% ipython --no-banner

In [1]: import numpy as np

In [2]: from numpy import linalg as LA

In [3]: np.set_printoptions(precision=3, suppress=True, linewidth=100)

In [4]: W0 = np.load("block1.npy")

In [5]: W0
Out[5]: 
array([[0, 0, 0, 1, 0],
       [0, 0, 1, 0, 1],
       [0, 1, 0, 0, 0],
       [1, 0, 0, 0, 0],
       [0, 1, 0, 0, 0]])

In [6]: print(np.argwhere(np.triu(W0)))
[[0 3]
 [1 2]
 [1 4]]

In [7]: W0.sum(axis=0)
Out[7]: array([1, 2, 1, 1, 1])

In [8]: Lm = np.diag(W0.sum(axis=1)) - W0

In [9]: Lm @ np.ones(5)
Out[9]: array([0., 0., 0., 0., 0.])

In [10]: w, V = LA.eigh(W0)

In [11]: np.abs(V[:, -1]).round(6).argmax()
Out[11]: np.int64(1)

In [12]: np.round(V.T @ W0 @ V, 3) + 0
Out[12]: 
array([[-1.414,  0.   ,  0.   ,  0.   ,  0.   ],
       [ 0.   , -1.   ,  0.   ,  0.   ,  0.   ],
       [ 0.   ,  0.   ,  0.   ,  0.   ,  0.   ],
       [ 0.   ,  0.   ,  0.   ,  1.   ,  0.   ],
       [ 0.   ,  0.   ,  0.   ,  0.   ,  1.414]])

In [13]: np.unique(w.round(6) + 0, return_counts=True)[1]
Out[13]: array([1, 1, 1, 1, 1])

In [14]: W0 @ W0
Out[14]: 
array([[1, 0, 0, 0, 0],
       [0, 2, 0, 0, 0],
       [0, 0, 1, 0, 1],
       [0, 0, 0, 1, 0],
       [0, 0, 1, 0, 1]])

In [15]: np.flatnonzero(LA.matrix_power((W0 != 0) + (W0.T != 0) + np.eye(5), 5)[0])
Out[15]: array([0, 3])

In [16]: round(LA.det(W0), 3)
Out[16]: np.float64(0.0)

In [17]: round(float(LA.eigvalsh(W0).min()), 3)
Out[17]: -1.414

In [18]: LA.cond(W0) > 100
Out[18]: np.True_

In [19]: np.argsort(-LA.norm(W0, axis=0).round(6), kind="stable")[:3]
Out[19]: array([1, 0, 2])

In [20]: LA.matrix_rank(W0, rtol=0.1)
Out[20]: np.int64(4)

In [21]: K = np.load("x.npy")

In [22]: K
Out[22]: 
array([[ 4.686,  5.784,  4.637],
       [-2.384, -3.006, -2.437],
       [ 4.946,  6.141,  4.919],
       [ 2.084,  2.642,  2.091],
       [-3.606, -4.491, -3.586],
       [ 2.862,  3.573,  2.865],
       [-3.34 , -4.203, -3.391],
       [-4.097, -5.128, -4.107],
       [-3.61 , -4.506, -3.598],
       [ 2.549,  3.184,  2.519],
       [-0.927, -1.193, -0.918],
       [-2.458, -3.11 , -2.467],
       [ 3.889,  4.829,  3.858],
       [ 1.815,  2.331,  1.854],
       [ 3.74 ,  4.731,  3.769],
       [ 0.09 ,  0.119,  0.079],
       [-4.12 , -5.237, -4.176],
       [ 4.275,  5.369,  4.266],
       [ 4.213,  5.266,  4.226],
       [ 4.58 ,  5.724,  4.577],
       [ 2.957,  3.747,  2.988],
       [ 2.293,  2.904,  2.362],
       [ 3.225,  3.971,  3.247]])

In [23]: d = LA.norm(K[:, None] - K[None], axis=-1)

In [24]: print(d.mean(axis=1).argmax())
16

In [25]: print(np.unravel_index(d.round(6).argmax(), d.shape))
(np.int64(2), np.int64(16))

In [26]: W2 = K[[19, 14]].astype(float)

In [27]: for _ in range(3):
    ...:     z = LA.norm(K[:, None] - W2, axis=-1).argmin(axis=1)
    ...:     W2 = np.array([K[z == j].mean(axis=0) for j in range(2)])
    ...: 

In [28]: z
Out[28]: array([0, 1, 0, 0, 1, 0, 1, 1, 1, 0, 1, 1, 0, 0, 0, 1, 1, 0, 0, 0, 0, 0, 0])

In [29]: print(np.bincount(z))
[14  9]

In [30]: np.abs(W2[1] - W2[0]).argmax()
Out[30]: np.int64(1)

In [31]: print(W2[1] - W2[0])
[-6.154 -7.717 -6.175]

In [32]: z = K[:, 2] > np.median(K[:, 2])

In [33]: f = K[z].mean(axis=0) - K[~z].mean(axis=0)

In [34]: z.astype(int)
Out[34]: array([1, 0, 1, 0, 0, 1, 0, 0, 0, 1, 0, 0, 1, 0, 1, 0, 0, 1, 1, 1, 1, 0, 1])

In [35]: round(float((((K - K.mean(axis=0)) @ f > 0) == z).mean()), 3)
Out[35]: 0.87

In [36]: np.argsort(-np.abs(f).round(6), kind="stable")
Out[36]: array([1, 0, 2])

In [37]: Y = np.array([[9, -9], [2, -4], [1, 8], [-4, -7], [-4, -9]])

In [38]: W2 = np.array([[-2, -2, 0], [-2, 2, 1]])

In [39]: arr = Y @ W2

In [40]: arr
Out[40]: 
array([[  0, -36,  -9],
       [  4, -12,  -4],
       [-18,  14,   8],
       [ 22,  -6,  -7],
       [ 26, -10,  -9]])

In [41]: Uu, sigma, Vt = LA.svd(arr)

In [42]: V = Vt[:(sigma > 1e-8).sum()]

In [43]: rng = np.random.default_rng(834)

In [44]: x = arr[3] + -1 * arr[4] + rng.integers(2) * np.eye(3)[2]

In [45]: print(x)
[-4.  4.  3.]

In [46]: np.round(LA.norm(x - V.T @ V @ x), 3)
Out[46]: np.float64(0.943)

In [47]: V.T @ V
Out[47]: 
array([[ 0.944,  0.056, -0.222],
       [ 0.056,  0.944,  0.222],
       [-0.222,  0.222,  0.111]])

In [48]: np.diag(V.T @ V)
Out[48]: array([0.944, 0.944, 0.111])

In [49]: r = LA.matrix_rank(arr)

In [50]: print(r)
2

In [51]: null = LA.svd(arr)[2][r:].T

In [52]: np.round(arr @ null, 3) + 0
Out[52]: 
array([[0.],
       [0.],
       [0.],
       [0.],
       [0.]])

In [53]: null @ null.T
Out[53]: 
array([[ 0.056, -0.056,  0.222],
       [-0.056,  0.056, -0.222],
       [ 0.222, -0.222,  0.889]])

In [54]: print(np.allclose(arr @ null, 0))
True

In [55]: feats = np.load("a.npy")

In [56]: print(feats)
[[ 3  4  5  6]
 [ 7  8  9 10]
 [11 12 13 14]]

In [57]: # looks like rank 2

In [58]: f = np.array([-7, -8])

In [59]: print(np.polyval(f, feats[1]))
[-57 -64 -71 -78]

In [60]: data = np.load("data.npy")

In [61]: data
Out[61]: 
array([[  8,   6,   8],
       [ 10,  14,  10],
       [ 10,  23,  17],
       [ 19,  30,  18],
       [ 22,  34,  24],
       [ 29,  41,  27],
       [ 31,  47,  35],
       [ 33,  48,  42],
       [ 36,  56,  43],
       [ 40,  58,  48],
       [ 45,  59,  55],
       [ 47,  61,  58],
       [ 54,  62,  65],
       [ 54,  66,  65],
       [ 61,  73,  68],
       [ 66,  81,  72],
       [ 66,  83,  72],
       [ 70,  91,  75],
       [ 73,  93,  80],
       [ 79, 101,  81],
       [ 80, 103,  84],
       [ 82, 104,  89],
       [ 90, 106,  90],
       [ 93, 108,  91],
       [ 95, 115, 100],
       [102, 116, 103],
       [110, 119, 104],
       [112, 128, 106]])

In [62]: cen = data - data.mean(axis=0)

In [63]: Uu, sigma, Vt = LA.svd(cen, full_matrices=False)

In [64]: np.round((sigma ** 2).sum() ** 2 / (sigma ** 4).sum(), 3)
Out[64]: np.float64(1.015)

In [65]: Vt[0] * np.sign(Vt[0, np.abs(Vt[0]).argmax()])
Out[65]: array([0.564, 0.619, 0.546])

In [66]: np.round(cen.mean(axis=0), 3) + 0
Out[66]: array([0., 0., 0.])

In [67]: np.abs(Vt[-1])
Out[67]: array([0.824, 0.461, 0.329])

In [68]: np.round(np.trace(LA.pinv(W0) @ W0), 3)
Out[68]: np.float64(4.0)

In [69]: print(np.allclose(W0[:-1].T @ LA.lstsq(W0[:-1].T, W0[-1])[0], W0[-1]))
True

In [70]: Y = data / np.sqrt((data ** 2).mean(axis=1, keepdims=True))

In [71]: print(LA.matrix_rank(data - data.mean(axis=1, keepdims=True)))
2

In [72]: Y[12]
Out[72]: array([0.892, 1.025, 1.074])

In [73]: cen = (K - K.mean(axis=0)) / K.std(axis=0)

In [74]: np.argwhere(np.abs(cen) > 2)
Out[74]: array([], shape=(0, 2), dtype=int64)

In [75]: beta = LA.lstsq(np.delete(cen, 2, axis=1), cen[:, 2])[0]

In [76]: np.abs(beta).argmax()
Out[76]: np.int64(1)

In [77]: mat = np.load("dump.npy")

In [78]: print(mat)
[[2 0 3 2]
 [0 2 0 3]
 [3 2 3 3]
 [3 2 2 0]]

In [79]: np.round(LA.norm(mat) ** 2 / LA.norm(mat, 2) ** 2, 3)
Out[79]: np.float64(1.249)

In [80]: LA.norm(mat, axis=1).argmax()
Out[80]: np.int64(2)

In [81]: round(LA.norm(mat[0] - mat[3]), 3)
Out[81]: np.float64(3.162)

In [82]: round(float(LA.norm(mat, "nuc")), 3)
Out[82]: 13.467

In [83]: round(float(LA.norm(mat, 2)), 3)
Out[83]: 7.904

In [84]: LA.norm(mat, axis=1)
Out[84]: array([4.123, 3.606, 5.568, 4.123])

In [85]: round(LA.norm(mat[0], 1), 3), round(float(LA.norm(mat[0], np.inf)), 3)
Out[85]: (np.float64(7.0), 3.0)

In [86]: x = np.array([-1, 5, 1, -5])

In [87]: y = mat @ x

In [88]: y
Out[88]: array([-9, -5, -5,  9])

In [89]: LA.solve(mat, -2 * y)
Out[89]: array([  2., -10.,  -2.,  10.])

In [90]: LA.solve(mat, mat[:, 3])
Out[90]: array([0., 0., 0., 1.])

In [91]: print(LA.solve(mat.T, mat[3]))
[0. 0. 0. 1.]

In [92]: Y = np.array([[1, 1, 1], [3, 2, 0]])

In [93]: W2 = np.kron(Y, mat)

In [94]: W2.shape
Out[94]: (8, 12)

In [95]: w, V = LA.eig(mat)

In [96]: w
Out[96]: array([ 7.757, -2.609, -0.148,  2.   ])

In [97]: np.round(mat @ V[:, 0] - w[0] * V[:, 0], 3) + 0
Out[97]: array([0., 0., 0., 0.])

In [98]: print(np.sort(LA.eigvals(mat.T)))
[-2.609 -0.148  2.     7.757]

In [99]: np.sort(LA.eigvals(mat @ mat))
Out[99]: array([ 0.022,  4.   ,  6.806, 60.172])

In [100]: Y = np.array([[0, 1], [1, 1], [4, 0], [2, 1], [3, 0]])

In [101]: np.vstack([W0, Y.T]).shape
Out[101]: (7, 5)

In [102]: print(np.einsum("ij,ij->i", W0, W0))
[1 2 1 1 1]

In [103]: W0 @ Y
Out[103]: 
array([[2, 1],
       [7, 0],
       [1, 1],
       [0, 1],
       [1, 1]])

In [104]: np.einsum("ij->j", W0)
Out[104]: array([1, 2, 1, 1, 1])

In [105]: Y.T @ W0.T
Out[105]: 
array([[2, 7, 1, 0, 1],
       [1, 0, 1, 1, 1]])

In [106]: X = np.loadtxt("layer19.csv", delimiter=",")

In [107]: X
Out[107]: 
array([[ 0.,  0.,  0.,  0.],
       [ 0.,  0.,  0.,  0.],
       [ 0.,  0.,  0.,  0.],
       [ 8.,  8.,  5.,  9.],
       [ 1.,  7.,  5.,  3.],
       [10., 11.,  7.,  3.],
       [ 0.,  0.,  0.,  0.],
       [ 9., 15., 10., 12.],
       [ 0.,  0.,  0.,  0.],
       [ 8.,  8.,  5.,  9.],
       [ 9.,  4.,  2.,  0.],
       [ 1.,  7.,  5.,  3.],
       [ 9.,  4.,  2.,  0.],
       [ 9., 15., 10., 12.],
       [ 0.,  0.,  0.,  0.],
       [ 7.,  6.,  9.,  5.],
       [ 1.,  7.,  5.,  3.],
       [ 0.,  0.,  0.,  0.],
       [ 7.,  6.,  9.,  5.],
       [ 0.,  0.,  0.,  0.],
       [ 9.,  4.,  2.,  0.],
       [ 0.,  0.,  0.,  0.],
       [ 0.,  0.,  0.,  0.],
       [ 0.,  0.,  0.,  0.],
       [ 0.,  0.,  0.,  0.],
       [ 0.,  0.,  0.,  0.],
       [10., 11.,  7.,  3.],
       [ 0.,  0.,  0.,  0.],
       [ 0.,  0.,  0.,  0.],
       [15., 14., 14., 14.]])

In [108]: z = X[:, 3] > np.median(X[:, 3])

In [109]: f = X[z].mean(axis=0) - X[~z].mean(axis=0)

In [110]: np.argsort(-np.abs(f).round(6), kind="stable")
Out[110]: array([1, 2, 3, 0])

In [111]: ((X - X.mean(axis=0)) @ f > 0).astype(int)
Out[111]: array([0, 0, 0, 1, 1, 1, 0, 1, 0, 1, 1, 1, 1, 1, 0, 1, 1, 0, 1, 0, 1, 0, 0, 0, 0, 0, 1, 0, 0, 1])
